>>> import numpy as np
>>> import numpy.linalg as la
>>> np.set_printoptions(precision=2, suppress=True, linewidth=160, sign=" ")
>>> data = np.loadtxt("layer1.csv", delimiter=",")
>>> data
array([[-0.64, -0.15,  0.76],
       [-0.06, -0.97, -0.24],
       [ 0.77, -0.2 ,  0.61]])
>>> la.matrix_power(data, 2)
array([[ 1.  ,  0.08,  0.01],
       [-0.08,  1.  ,  0.04],
       [-0.01, -0.04,  1.  ]])
>>> (data + data.T) / 2
array([[-0.64, -0.1 ,  0.76],
       [-0.1 , -0.97, -0.22],
       [ 0.76, -0.22,  0.61]])
>>> O, R = la.qr(data)
>>> np.allclose(R.T @ R, data.T @ data)
True
>>> np.round(np.trace(O @ O.T), 2)
np.float64(3.0)
>>> np.round(O.T @ O, 2) + 0
array([[ 1.,  0.,  0.],
       [ 0.,  1.,  0.],
       [ 0.,  0.,  1.]])
>>> np.abs(np.diag(R))
array([ 1.,  1.,  1.])
>>> rng = np.random.default_rng(86)
>>> z = rng.permutation(3)
>>> z
array([ 1,  2,  0])
>>> B = data[z][:, z]
>>> np.diag(B)
array([-0.97,  0.61, -0.64])
>>> np.allclose(B, data)
False
>>> round(np.trace(B), 2)
np.float64(-1.0)
>>> def softmax(z):
...     e = np.exp(z - z.max(axis=-1, keepdims=True))
...     return e / e.sum(axis=-1, keepdims=True)
... 
>>> softmax(data[1] + 2)
array([ 0.45,  0.18,  0.37])
>>> softmax(data).sum(axis=1)
array([ 1.,  1.,  1.])
>>> scores = data @ data.T / np.sqrt(3)
>>> print(softmax(scores).round(6).argmax(axis=1))
[ 0  1  2]
>>> np.round(softmax(scores)[1] @ data, 2) + 0
array([ 0.  , -0.55,  0.25])
>>> softmax(scores + np.triu(np.full(scores.shape, -np.inf), 1))
array([[ 1.  ,  0.  ,  0.  ],
       [ 0.36,  0.64,  0.  ],
       [ 0.26,  0.26,  0.47]])
>>> round(np.einsum("ij,ji->", data, data), 2)
np.float64(2.99)
>>> print(round(float(la.det(data.T)), 2))
1.0
>>> round(la.det(data[::-1]), 2)
np.float64(-1.0)
>>> la.eigvals(data)
array([ 1.+0.j  , -1.+0.05j, -1.-0.05j])
>>> round(la.eigvals(data).sum().real, 2)
np.float64(-1.0)
>>> m1 = np.load("mat.npy")
>>> m1
array([[ 0.87,  0.  ,  0.  ,  0.5 ],
       [ 0.  ,  1.  ,  0.  ,  0.  ],
       [ 0.  ,  0.  ,  1.  ,  0.  ],
       [-0.5 ,  0.  ,  0.  ,  0.87]])
>>> vec = np.array([8, 5, 0, 6])
>>> y = m1 @ vec
>>> y
array([ 9.93,  5.  ,  0.  ,  1.2 ])
>>> la.solve(m1.T, m1[2])
array([ 0.,  0.,  1.,  0.])
>>> la.solve(m1, m1[:, 2])
array([ 0.,  0.,  1.,  0.])
>>> feats = np.loadtxt("dump.csv", delimiter=",")
>>> feats
array([[ 0.,  0.,  3.,  1.,  5.],
       [-1., -1.,  2.,  0.,  2.],
       [ 1.,  1.,  1.,  0.,  2.],
       [ 1.,  0.,  2., -2.,  0.],
       [ 1.,  1.,  1.,  0.,  2.],
       [ 0.,  0.,  0.,  0.,  0.],
       [ 0.,  0.,  0.,  0.,  0.],
       [ 1.,  0.,  2., -2.,  0.],
       [ 2.,  1.,  3., -2.,  2.],
       [ 0.,  0.,  0.,  0.,  0.],
       [ 0.,  0.,  0.,  0.,  0.],
       [-1., -1.,  2.,  0.,  2.],
       [ 0.,  0.,  0.,  0.,  0.],
       [ 0.,  2.,  4., -2., -1.],
       [ 0.,  2.,  4., -2., -1.],
       [-1.,  2.,  2.,  0., -1.]])
>>> # rows 2 and 4 are equal
>>> la.pinv(m1)
array([[ 0.87,  0.  ,  0.  , -0.5 ],
       [ 0.  ,  1.  ,  0.  ,  0.  ],
       [ 0.  ,  0.  ,  1.  ,  0.  ],
       [ 0.5 ,  0.  ,  0.  ,  0.87]])
>>> w1 = np.array([[2, 0, -2, 1],
...     [0, 2, -2, -2],
...     [-2, 1, -2, -1],
...     [2, -2, 1, -1],
...     [0, -1, -1, -2]])
>>> c = np.array([0, 0, 0, 1])
>>> hid = np.maximum(feats @ w1 + c, 0)
>>> hid
array([[  0.,   0.,   0.,   0.],
       [  0.,   0.,   0.,   0.],
       [  0.,   1.,   0.,   0.],
       [  0.,   6.,   0.,   2.],
       [  0.,   1.,   0.,   0.],
       [  0.,   0.,   0.,   1.],
       [  0.,   0.,   0.,   1.],
       [  0.,   6.,   0.,   2.],
       [  0.,   7.,   0.,   0.],
       [  0.,   0.,   0.,   1.],
       [  0.,   0.,   0.,   1.],
       [  0.,   0.,   0.,   0.],
       [  0.,   0.,   0.,   1.],
       [  0.,  13.,   0.,   0.],
       [  0.,  13.,   0.,   0.],
       [  0.,   7.,   0.,   0.]])
>>> W2 = np.array([[1, 5, -2], [-5, -3, 1], [-5, 2, 2], [-5, -1, -2]])
>>> w1 @ W2
array([[  7,   5, -10],
       [ 10,  -8,   2],
       [  8, -16,   3],
       [ 12,  19,  -2],
       [ 20,   3,   1]])
>>> C2 = np.cov(feats, rowvar=False)
>>> print(C2)
[[ 0.7   0.18  0.07 -0.42  0.18]
 [ 0.18  0.93  0.64 -0.4  -0.62]
 [ 0.07  0.64  1.98 -0.82  0.23]
 [-0.42 -0.4  -0.82  1.06  0.78]
 [ 0.18 -0.62  0.23  0.78  2.6 ]]
>>> np.argwhere(np.triu(np.abs(np.corrcoef(feats.T)) > 0.8, 1))
array([], shape=(0, 2), dtype=int64)
>>> M = np.load("data.npy")
>>> M
array([[ 1,  1, -1, -1,  1,  1, -1, -1],
       [ 1,  1,  1,  1, -1, -1, -1, -1],
       [ 1,  1,  1,  1,  1,  1,  1,  1],
       [ 1, -1,  1, -1,  1, -1,  1, -1],
       [ 1,  1, -1, -1, -1, -1,  1,  1]])
>>> u = np.array([0, 3, 3])
>>> np.polyval(u, M[4])
array([ 6,  6,  0,  0,  0,  0,  6,  6])
>>> np.convolve(M[4], u)
array([ 0,  3,  6,  0, -6, -6, -6,  0,  6,  3])
>>> np.array([np.convolve(row, u, "same") for row in M])
array([[ 3,  6,  0, -6,  0,  6,  0, -6],
       [ 3,  6,  6,  6,  0, -6, -6, -6],
       [ 3,  6,  6,  6,  6,  6,  6,  6],
       [ 3,  0,  0,  0,  0,  0,  0,  0],
       [ 3,  6,  0, -6, -6, -6,  0,  6]])
>>> B = M / la.norm(M, axis=1)
Traceback (most recent call last):
  File "<python-input-57>", line 1, in <module>
    B = M / la.norm(M, axis=1)
        ~~^~~~~~~~~~~~~~~~~~~~
ValueError: operands could not be broadcast together with shapes (5,8) (5,) 
>>> B = M / la.norm(M, axis=1, keepdims=True)
>>> C2 = B @ B.T
>>> print(la.norm(B, axis=1))
[ 1.  1.  1.  1.  1.]
>>> C2.round(2) + 0
array([[ 1.,  0.,  0.,  0.,  0.],
       [ 0.,  1.,  0.,  0.,  0.],
       [ 0.,  0.,  1.,  0.,  0.],
       [ 0.,  0.,  0.,  1.,  0.],
       [ 0.,  0.,  0.,  0.,  1.]])
>>> np.argwhere(np.triu(np.abs(C2) > 0.95, 1))
array([], shape=(0, 2), dtype=int64)
>>> B = M[0, 0] * M[1:] - np.outer(M[1:, 0], M[0])
>>> B
array([[ 0,  0,  2,  2, -2, -2,  0,  0],
       [ 0,  0,  2,  2,  0,  0,  2,  2],
       [ 0, -2,  2,  0,  0, -2,  2,  0],
       [ 0,  0,  0,  0, -2, -2,  2,  2]])
>>> M[:, 0] / M[0, 0]
array([ 1.,  1.,  1.,  1.,  1.])
>>> la.matrix_rank(B), la.matrix_rank(M)
(np.int64(4), np.int64(5))
>>> print(M.ravel(order="F"))
[ 1  1  1  1  1  1  1  1 -1  1 -1  1  1  1 -1 -1  1  1 -1 -1  1 -1  1  1 -1  1 -1  1 -1 -1 -1 -1  1  1  1 -1 -1  1 -1  1]
>>> M.reshape(2, -1)
array([[ 1,  1, -1, -1,  1,  1, -1, -1,  1,  1,  1,  1, -1, -1, -1, -1,  1,  1,  1,  1],
       [ 1,  1,  1,  1,  1, -1,  1, -1,  1, -1,  1, -1,  1,  1, -1, -1, -1, -1,  1,  1]])
>>> t3 = M.reshape(5, 2, -1)
>>> t3.transpose(1, 0, 2)
array([[[ 1,  1, -1, -1],
        [ 1,  1,  1,  1],
        [ 1,  1,  1,  1],
        [ 1, -1,  1, -1],
        [ 1,  1, -1, -1]],

       [[ 1,  1, -1, -1],
        [-1, -1, -1, -1],
        [ 1,  1,  1,  1],
        [ 1, -1,  1, -1],
        [-1, -1,  1,  1]]])
>>> W0 = np.array([[-1.0, 1.0, 0.0, 0.0, 0.0, 0.0, 0.0, 0.0],
...     [0.0, -1.0, 1.0, 0.0, 0.0, 0.0, 0.0, 0.0],
...     [0.0, 0.0, -1.0, 1.0, 0.0, 0.0, 0.0, 0.0],
...     [0.0, 0.0, 0.0, -1.0, 1.0, 0.0, 0.0, 0.0],
...     [0.0, 0.0, 0.0, 0.0, -1.0, 1.0, 0.0, 0.0],
...     [0.0, 0.0, 0.0, 0.0, 0.0, -1.0, 1.0, 0.0],
...     [0.0, 0.0, 0.0, 0.0, 0.0, 0.0, -1.0, 1.0],
...     [0.0, 0.0, 0.0, 0.0, 0.0, 0.0, 0.0, -1.0]])
>>> u = np.array([-2, 3, 0])
>>> print(np.polyval(u, W0[0]))
[-5.  1.  0.  0.  0.  0.  0.  0.]
>>> z = rng.permutation(8)
>>> z
array([ 2,  7,  4,  1,  3,  6,  0,  5])
>>> B = W0[z][:, z]
>>> np.trace(B)
np.float64(-8.0)
>>> B
array([[-1.,  0.,  0.,  0.,  1.,  0.,  0.,  0.],
       [ 0., -1.,  0.,  0.,  0.,  0.,  0.,  0.],
       [ 0.,  0., -1.,  0.,  0.,  0.,  0.,  1.],
       [ 1.,  0.,  0., -1.,  0.,  0.,  0.,  0.],
       [ 0.,  0.,  1.,  0., -1.,  0.,  0.,  0.],
       [ 0.,  1.,  0.,  0.,  0., -1.,  0.,  0.],
       [ 0.,  0.,  0.,  1.,  0.,  0., -1.,  0.],
       [ 0.,  0.,  0.,  0.,  0.,  1.,  0., -1.]])
>>> ang = np.radians(45)
>>> R = np.eye(8)
>>> R[1, 1] = R[6, 6] = np.cos(ang)
>>> R[1, 6], R[6, 1] = -np.sin(ang), np.sin(ang)
>>> R
array([[ 1.  ,  0.  ,  0.  ,  0.  ,  0.  ,  0.  ,  0.  ,  0.  ],
       [ 0.  ,  0.71,  0.  ,  0.  ,  0.  ,  0.  , -0.71,  0.  ],
       [ 0.  ,  0.  ,  1.  ,  0.  ,  0.  ,  0.  ,  0.  ,  0.  ],
       [ 0.  ,  0.  ,  0.  ,  1.  ,  0.  ,  0.  ,  0.  ,  0.  ],
       [ 0.  ,  0.  ,  0.  ,  0.  ,  1.  ,  0.  ,  0.  ,  0.  ],
       [ 0.  ,  0.  ,  0.  ,  0.  ,  0.  ,  1.  ,  0.  ,  0.  ],
       [ 0.  ,  0.71,  0.  ,  0.  ,  0.  ,  0.  ,  0.71,  0.  ],
       [ 0.  ,  0.  ,  0.  ,  0.  ,  0.  ,  0.  ,  0.  ,  1.  ]])
>>> B = W0 @ R.T
>>> la.svd(W0, compute_uv=False), la.svd(B, compute_uv=False)
(array([ 1.97,  1.86,  1.7 ,  1.48,  1.21,  0.89,  0.55,  0.18]), array([ 1.97,  1.86,  1.7 ,  1.48,  1.21,  0.89,  0.55,  0.18]))
>>> np.allclose(la.norm(W0, axis=1), la.norm(B, axis=1))
True
>>> round(float(la.det(R)), 2), np.round(np.trace(R), 2)
(1.0, np.float64(7.41))
>>> X = np.loadtxt("case11.csv", delimiter=",")
>>> X
array([[-0.71,  0.  , -0.71],
       [ 0.  ,  1.  ,  0.  ],
       [ 0.71,  0.  , -0.71]])
>>> B = la.inv(X)
>>> la.det(X) * B
array([[-0.71,  0.  ,  0.71],
       [ 0.  ,  1.  ,  0.  ],
       [-0.71, -0.  , -0.71]])
>>> np.allclose(B, X.T)
True
>>> print(B)
[[-0.71  0.    0.71]
 [ 0.    1.    0.  ]
 [-0.71 -0.   -0.71]]
>>> round(float(la.slogdet(X)[0]), 2)
1.0
>>> print(la.inv(B))
[[-0.71 -0.   -0.71]
 [ 0.    1.    0.  ]
 [ 0.71  0.   -0.71]]
